$ python -q
>>> import numpy as np
>>> np.set_printoptions(precision=2, suppress=True, linewidth=120)
>>> rd = lambda a: np.round(a, 2) + 0
>>> f = np.array([2, 9, 5, 4, 1, 2, 6, 6, 4, 1, 3, 4, 9, 7])
>>> feats = f[np.abs(np.subtract.outer(np.arange(14), np.arange(14)))]
>>> print(feats)
[[2 9 5 4 1 2 6 6 4 1 3 4 9 7]
 [9 2 9 5 4 1 2 6 6 4 1 3 4 9]
 [5 9 2 9 5 4 1 2 6 6 4 1 3 4]
 [4 5 9 2 9 5 4 1 2 6 6 4 1 3]
 [1 4 5 9 2 9 5 4 1 2 6 6 4 1]
 [2 1 4 5 9 2 9 5 4 1 2 6 6 4]
 [6 2 1 4 5 9 2 9 5 4 1 2 6 6]
 [6 6 2 1 4 5 9 2 9 5 4 1 2 6]
 [4 6 6 2 1 4 5 9 2 9 5 4 1 2]
 [1 4 6 6 2 1 4 5 9 2 9 5 4 1]
 [3 1 4 6 6 2 1 4 5 9 2 9 5 4]
 [4 3 1 4 6 6 2 1 4 5 9 2 9 5]
 [9 4 3 1 4 6 6 2 1 4 5 9 2 9]
 [7 9 4 3 1 4 6 6 2 1 4 5 9 2]]
>>> print(rd(np.linalg.eigvalsh(feats).min()))
-14.7
>>> Q, evecs = np.linalg.qr(feats[:, :8])[0], np.linalg.qr(feats[:, 8:])[0]
>>> sig = np.linalg.svd(Q.T @ evecs, compute_uv=False)
>>> print((sig > 0.9).sum())
1
>>> print(rd(np.linalg.norm(Q @ Q.T - evecs @ evecs.T, 2)))
1.0
>>> print(rd(np.degrees(np.arccos(sig.clip(0, 1)))))
[13.42 35.95 39.21 44.82 66.1  75.89]
>>> ev, evecs = np.linalg.eigh(feats)
>>> print((ev > 1e-8).sum(), (ev < -1e-8).sum())
5 9
>>> print(rd(np.abs(evecs[:, -1])))
[0.28 0.28 0.26 0.26 0.25 0.26 0.27 0.27 0.26 0.25 0.26 0.26 0.28 0.28]
>>> print(np.abs(evecs[:, -1]).round(6).argmax())
1
>>> out = feats / np.sqrt((feats ** 2).mean(axis=1, keepdims=True))
>>> print(np.linalg.matrix_rank(out) == np.linalg.matrix_rank(feats))
True
>>> print(np.linalg.matrix_rank(feats - feats.mean(axis=1, keepdims=True)))
13
>>> print(rd(np.linalg.norm(out, axis=1)))
[3.74 3.74 3.74 3.74 3.74 3.74 3.74 3.74 3.74 3.74 3.74 3.74 3.74 3.74]
>>> print(rd(out[5]))
[0.4  0.2  0.8  1.01 1.81 0.4  1.81 1.01 0.8  0.2  0.4  1.21 1.21 0.8 ]
>>> E = np.loadtxt("out9.csv", delimiter=",")
>>> print(E)
[[0. 1. 1. 0. 0. 0. 1. 0. 0. 0. 0. 0. 0. 0. 0.]
 [1. 0. 0. 1. 1. 1. 1. 0. 1. 0. 0. 0. 0. 1. 0.]
 [1. 0. 0. 0. 1. 1. 0. 0. 0. 0. 0. 0. 0. 1. 0.]
 [0. 1. 0. 0. 0. 0. 1. 0. 0. 0. 0. 1. 0. 0. 1.]
 [0. 1. 1. 0. 0. 0. 1. 1. 0. 0. 0. 1. 0. 0. 0.]
 [0. 1. 1. 0. 0. 0. 0. 0. 0. 0. 0. 0. 0. 0. 1.]
 [1. 1. 0. 1. 1. 0. 0. 0. 1. 0. 0. 0. 0. 0. 0.]
 [0. 0. 0. 0. 1. 0. 0. 0. 0. 1. 0. 0. 1. 0. 0.]
 [0. 1. 0. 0. 0. 0. 1. 0. 0. 0. 0. 0. 0. 0. 0.]
 [0. 0. 0. 0. 0. 0. 0. 1. 0. 0. 0. 0. 0. 0. 0.]
 [0. 0. 0. 0. 0. 0. 0. 0. 0. 0. 0. 1. 0. 0. 1.]
 [0. 0. 0. 1. 1. 0. 0. 0. 0. 0. 1. 0. 0. 0. 0.]
 [0. 0. 0. 0. 0. 0. 0. 1. 0. 0. 0. 0. 0. 0. 0.]
 [0. 1. 1. 0. 0. 0. 0. 0. 0. 0. 0. 0. 0. 0. 0.]
 [0. 0. 0. 1. 0. 1. 0. 0. 0. 0. 1. 0. 0. 0. 0.]]
>>> ev, evecs = np.linalg.eigh(E)
>>> print(rd(ev.sum()), np.trace(E))
0.0 0.0
>>> print(np.abs(evecs[:, -1]).round(6).argmax())
1
>>> print(rd(np.abs(evecs[:, -1])))
[0.29 0.49 0.26 0.31 0.36 0.22 0.41 0.1  0.22 0.02 0.08 0.18 0.02 0.19 0.15]
>>> print(rd(np.linalg.eigvalsh(E + -1 * np.eye(15))))
[-4.46 -2.9  -2.8  -2.45 -1.83 -1.72 -1.   -1.   -1.   -0.82 -0.17  0.49  0.72  0.88  3.05]
>>> print(rd(np.linalg.svd(E, compute_uv=False)))
[4.05 3.46 1.9  1.88 1.8  1.72 1.49 1.45 0.83 0.83 0.72 0.18 0.   0.   0.  ]
>>> print(rd(np.linalg.norm(E[9], 1)), rd(np.linalg.norm(E[9], np.inf)))
1.0 1.0
>>> print(rd(np.linalg.norm(E, axis=1)))
[1.73 2.65 2.   2.   2.24 1.73 2.24 1.73 1.41 1.   1.41 1.73 1.   1.41 1.73]
>>> print(rd(np.linalg.norm(E, 1)), rd(np.linalg.norm(E, np.inf)))
7.0 7.0
>>> print(np.linalg.norm(E, axis=1).argmax())
1
>>> print(rd(np.sort(np.abs(np.linalg.eigvals(E)))))
[0.   0.   0.   0.18 0.72 0.83 0.83 1.45 1.49 1.72 1.8  1.88 1.9  3.46 4.05]
>>> print(np.allclose(E @ E.T, E.T @ E))
True
>>> print(np.allclose(E, E.T))
True
>>> ev, evecs = np.linalg.eigh(E)
>>> x = np.array([1, -2, 0, 2, 1, 2, -2, -1, 2, 0, -2, -1, 1, 0, -1])
>>> print(rd(x @ E @ x / (x @ x)), rd(ev[0]), rd(ev[-1]))
-1.93 -3.46 4.05
>>> print(x @ E @ x)
-58.0
>>> left, sig, Vh = np.linalg.svd(E)
>>> evecs = Vh[:(sig > 1e-8).sum()]
>>> rng = np.random.default_rng(9027)
>>> x = E[6] + -3 * E[0] + rng.integers(2) * np.eye(15)[6]
>>> print(x)
[ 1. -2. -3.  1.  1.  0. -3.  0.  1.  0.  0.  0.  0.  0.  0.]
>>> print(rd(np.linalg.norm(x - evecs.T @ evecs @ x)))
0.0
>>> f = np.array([1, 2, 1, 0, 3, 2, 0, 0, 3, 3, 2, 2, 2, 3])
>>> A = np.array([np.roll(f, i) for i in range(14)])
>>> print(A)
[[1 2 1 0 3 2 0 0 3 3 2 2 2 3]
 [3 1 2 1 0 3 2 0 0 3 3 2 2 2]
 [2 3 1 2 1 0 3 2 0 0 3 3 2 2]
 [2 2 3 1 2 1 0 3 2 0 0 3 3 2]
 [2 2 2 3 1 2 1 0 3 2 0 0 3 3]
 [3 2 2 2 3 1 2 1 0 3 2 0 0 3]
 [3 3 2 2 2 3 1 2 1 0 3 2 0 0]
 [0 3 3 2 2 2 3 1 2 1 0 3 2 0]
 [0 0 3 3 2 2 2 3 1 2 1 0 3 2]
 [2 0 0 3 3 2 2 2 3 1 2 1 0 3]
 [3 2 0 0 3 3 2 2 2 3 1 2 1 0]
 [0 3 2 0 0 3 3 2 2 2 3 1 2 1]
 [1 0 3 2 0 0 3 3 2 2 2 3 1 2]
 [2 1 0 3 2 0 0 3 3 2 2 2 3 1]]
>>> # rank 13
>>> out = feats + rng.integers(-2, 3, (14, 1)) @ rng.integers(-2, 3, (1, 14))
>>> print(out)
[[ 0  8  7  2  1  2  4  6  4  1  2  6 11  8]
 [ 9  2  9  5  4  1  2  6  6  4  1  3  4  9]
 [ 3  8  4  7  5  4 -1  2  6  6  3  3  5  5]
 [ 8  7  5  6  9  5  8  1  2  6  8  0 -3  1]
 [-1  3  7  7  2  9  3  4  1  2  5  8  6  2]
 [ 4  2  2  7  9  2 11  5  4  1  3  4  4  3]
 [ 8  3 -1  6  5  9  4  9  5  4  2  0  4  5]
 [ 4  5  4 -1  4  5  7  2  9  5  3  3  4  7]
 [ 2  5  8  0  1  4  3  9  2  9  4  6  3  3]
 [ 5  6  2 10  2  1  8  5  9  2 11  1  0 -1]
 [ 1  0  6  4  6  2 -1  4  5  9  1 11  7  5]
 [ 0  1  5  0  6  6 -2  1  4  5  7  6 13  7]
 [11  5  1  3  4  6  8  2  1  4  6  7  0  8]
 [ 9 10  2  5  1  4  8  6  2  1  5  3  7  1]]
>>> print(np.linalg.matrix_rank(out - feats, tol=1e-8))
1
>>> print(rd(np.linalg.svd(out - feats, compute_uv=False)))
[24.37  0.    0.    0.    0.    0.    0.    0.    0.    0.    0.    0.    0.    0.  ]
>>> print(np.abs(out - feats).sum(axis=1))
[15  0 15 30 15 15 15 15 15 30 15 30 15 15]
>>> x = np.array([-4, -5, 0, -2, 3, -4, 1, 4, -5, -1, -3, 5, 5, 3])
>>> print(A @ np.ones(14))
[24. 24. 24. 24. 24. 24. 24. 24. 24. 24. 24. 24. 24. 24.]
>>> print(np.sign((A @ x).round(6)))
[-1 -1  1  1 -1 -1 -1  0  1 -1 -1 -1  1  1]
>>> print((A @ x).argmax())
3
>>> cov = A.T @ A
>>> print(np.linalg.matrix_rank(cov))
13
>>> print(rd(np.linalg.eigvalsh(cov)[::-1]))
[576.    42.07  42.07  31.58  31.58  19.06  19.06  11.95  11.95   8.87   8.87   4.47   4.47   0.  ]
>>> print(np.trace(cov), (A ** 2).sum())
812 812
>>> basis = 20 * np.array([[0.0, -0.3, 0.8, 1.5, 0.4, -0.6, 0.2, -0.3, -1.4, 0.3, 0.9, 0.2, -1.8, 1.7],
...     [-1.1, 1.5, -0.4, 0.0, -1.0, 0.0, 0.3, 2.3, 0.3, -1.8, 2.2, -1.6, -1.1, -2.5],
...     [-1.5, -0.7, 0.6, 1.2, 1.2, 0.7, -0.5, -0.8, 0.4, -1.8, 0.0, 0.8, -0.7, -2.2]])
>>> labels = rng.integers(0, 3, 21)
>>> J = basis[labels] + rng.normal(size=(21, 14))
>>> print(rd(J))
[[-28.66 -13.    11.78  25.48  23.92  16.46 -10.18 -16.92   8.83 -39.28  -0.5   13.48 -14.56 -43.64]
 [-21.39  28.29  -8.72  -0.76 -20.52   0.28   6.04  45.46   6.65 -33.82  45.26 -31.04 -20.93 -47.87]
 [-30.72 -14.08  12.07  23.93  23.17  13.71 -11.42 -16.36   8.28 -35.64   1.21  15.82 -14.8  -43.81]
 [ -1.39  -6.16  14.78  29.12   9.27 -13.44   3.91  -6.97 -27.08   5.85  16.61   3.03 -36.73  33.37]
 [-21.87  30.17  -8.58  -1.43 -20.42  -0.11   6.99  45.08   5.29 -34.79  45.67 -32.24 -21.76 -50.79]
 [-21.19  29.19  -6.99  -0.75 -19.85  -0.09   4.55  44.47   6.28 -35.07  44.51 -31.62 -21.44 -51.57]
 [-30.01 -14.69  12.2   24.94  25.09  13.76 -11.81 -14.93   9.15 -36.03   0.12  14.65 -14.05 -45.27]
 [-21.42  30.25  -6.92  -0.05 -20.79   0.83   6.31  47.11   5.51 -35.71  43.47 -32.68 -22.95 -49.92]
 [-30.4  -16.26  10.74  21.57  23.54  13.32  -9.68 -15.36   6.76 -35.21   1.32  15.73 -14.14 -43.68]
 [ -0.8   -5.51  15.11  30.31   7.32 -12.19   3.97  -4.42 -27.     7.98  18.68   4.45 -35.53  33.52]
 [-28.03 -14.47  10.66  24.79  23.62  14.06  -9.28 -16.89   8.39 -37.11   1.76  16.64 -15.3  -42.7 ]
 [-22.79  28.68  -8.11   0.68 -21.51   0.52   8.3   46.89   4.15 -35.04  44.54 -33.09 -23.57 -50.62]
 [ -0.76  -6.56  16.25  30.94   8.41 -12.67   3.37  -5.03 -27.96   5.22  17.47   5.83 -36.28  34.93]
 [-29.94 -13.68  10.31  24.05  22.54  13.68 -10.19 -15.99   6.74 -35.22  -1.17  15.11 -15.59 -43.64]
 [-21.92  29.    -7.8   -0.09 -19.68  -0.49   5.88  44.17   5.49 -35.71  43.16 -33.18 -21.79 -51.05]
 [  1.26  -5.09  15.63  29.25   6.74 -12.6    2.33  -5.53 -27.54   3.7   18.53   4.88 -33.36  34.32]
 [ -0.06  -6.7   14.78  27.73   8.24 -11.62   3.8   -5.81 -28.6    6.7   18.05   4.21 -35.9   34.1 ]
 [ -0.45  -5.49  15.14  31.22   7.56 -12.11   3.96  -4.42 -27.15   5.38  17.13   3.44 -35.7   33.9 ]
 [-20.85  31.15  -7.02   0.42 -18.86   0.13   5.72  44.83   5.46 -37.1   44.79 -31.89 -21.07 -50.69]
 [-22.37  31.41  -8.06  -2.05 -20.14   0.69   6.28  47.32   7.58 -37.39  43.62 -31.63 -21.32 -49.3 ]
 [ -1.95  -7.    16.79  28.31   7.89 -13.01   4.04  -6.11 -27.92   5.78  18.14   3.25 -35.51  33.7 ]]
>>> print(np.linalg.matrix_rank(J, rtol=0.1))
3
>>> print(np.argsort(-np.linalg.norm(J, axis=0).round(6), kind="stable")[:3])
[13  7  9]
>>> print(rd(np.abs(np.linalg.svd(J)[2][-1])))
[0.36 0.05 0.53 0.14 0.18 0.24 0.42 0.03 0.35 0.02 0.08 0.19 0.28 0.22]
>>> print(np.linalg.cond(J) > 100)
True
>>> out = np.c_[J[:, :3] @ np.array([[1, 2, 0], [-2, 2, 2], [-2, 1, -2]]), np.array([-4, -5, -1, 1, 4, 1, -3, 0, 0, 4, 0, -1, 2, 5, -3, 4, 1, -4, 4, 0, 4])]
>>> print(rd(out))
[[-26.21 -71.54 -49.56  -4.  ]
 [-60.52   5.08  74.03  -5.  ]
 [-26.71 -77.54 -52.31  -1.  ]
 [-18.64  -0.31 -41.87   1.  ]
 [-65.05   8.02  77.5    4.  ]
 [-65.58   9.02  72.38   1.  ]
 [-25.03 -77.2  -53.78  -3.  ]
 [-68.08  10.75  74.33   0.  ]
 [-19.35 -82.59 -54.01   0.  ]
 [-20.     2.5  -41.23   4.  ]
 [-20.4  -74.34 -50.25   0.  ]
 [-63.93   3.69  73.59  -1.  ]
 [-20.13   1.6  -45.62   2.  ]
 [-23.21 -76.91 -47.98   5.  ]
 [-64.31   6.36  73.59  -3.  ]
 [-19.82   7.96 -41.43   4.  ]
 [-16.22   1.26 -42.97   1.  ]
 [-19.77   3.27 -41.26  -4.  ]
 [-69.11  13.59  76.35   4.  ]
 [-69.06  10.01  78.94   0.  ]
 [-21.55  -1.11 -47.58   4.  ]]
>>> print(rd(np.linalg.norm(np.linalg.qr(J)[0].T @ out, axis=0) ** 2 / ((out ** 2).sum(axis=0) + 1e-12)))
[1.   1.   1.   0.84]
>>> print(rd(np.linalg.norm(out - J @ np.linalg.lstsq(J, out)[0], axis=0)))
[0.   0.   0.   5.45]
>>> print(rd(np.linalg.lstsq(J, out[:, 0])[0]))
[ 1. -2. -2.  0.  0.  0.  0.  0.  0.  0.  0.  0.  0.  0.]
>>> print(np.linalg.matrix_rank(np.c_[J, out]))
15
>>> left, sig, Vh = np.linalg.svd(J)
>>> print(np.argmax(sig[:-1] / (sig[1:] + 1e-6)) + 1)
3
>>> print(rd(sig))
[310.05 189.83 180.97   7.52   5.8    4.72   4.57   3.96   3.36   3.     2.43   2.38   1.94   1.57]
>>> out = left[:, :3] @ np.diag(sig[:3]) @ Vh[:3]
>>> print(rd(np.abs(J - out).max()))
2.27
>>> out = np.array([[-3, 1],
...     [2, -1],
...     [2, 0],
...     [3, -2],
...     [-1, -3],
...     [1, -1],
...     [1, -2],
...     [0, 1],
...     [3, 2],
...     [3, -1],
...     [1, 3],
...     [-2, -2],
...     [0, 2],
...     [-1, -3]])
>>> print(np.linalg.matrix_rank(np.vstack([J, out.T])))
14
>>> cov = J.T @ J
>>> print(rd(np.trace(cov)), rd((J ** 2).sum()))
165100.86 165100.86
>>> X = np.loadtxt("x.csv", delimiter=",")
>>> print(X)
[[ 0.  2.  3.  5.  5.  1.]
 [ 0.  2.  3.  5.  5.  1.]
 [-4. -2. -1.  1.  1. -3.]
 [-1.  1.  2.  4.  4.  0.]
 [-6. -4. -3. -1. -1. -5.]
 [-5. -3. -2.  0.  0. -4.]
 [-6. -4. -3. -1. -1. -5.]
 [ 0.  2.  3.  5.  5.  1.]]
>>> t = np.radians(154)
>>> R = np.eye(6)
>>> R[1, 1] = R[4, 4] = np.cos(t)
>>> R[1, 4], R[4, 1] = -np.sin(t), np.sin(t)
>>> print(rd(R))
[[ 1.    0.    0.    0.    0.    0.  ]
 [ 0.   -0.9   0.    0.   -0.44  0.  ]
 [ 0.    0.    1.    0.    0.    0.  ]
 [ 0.    0.    0.    1.    0.    0.  ]
 [ 0.    0.44  0.    0.   -0.9   0.  ]
 [ 0.    0.    0.    0.    0.    1.  ]]
>>> out = X @ R.T
>>> print(rd(out))
[[ 0.   -3.99  3.    5.   -3.62  1.  ]
 [ 0.   -3.99  3.    5.   -3.62  1.  ]
 [-4.    1.36 -1.    1.   -1.78 -3.  ]
 [-1.   -2.65  2.    4.   -3.16  0.  ]
 [-6.    4.03 -3.   -1.   -0.85 -5.  ]
 [-5.    2.7  -2.    0.   -1.32 -4.  ]
 [-6.    4.03 -3.   -1.   -0.85 -5.  ]
 [ 0.   -3.99  3.    5.   -3.62  1.  ]]
>>> print(np.allclose(np.linalg.norm(X, axis=1), np.linalg.norm(out, axis=1)))
True
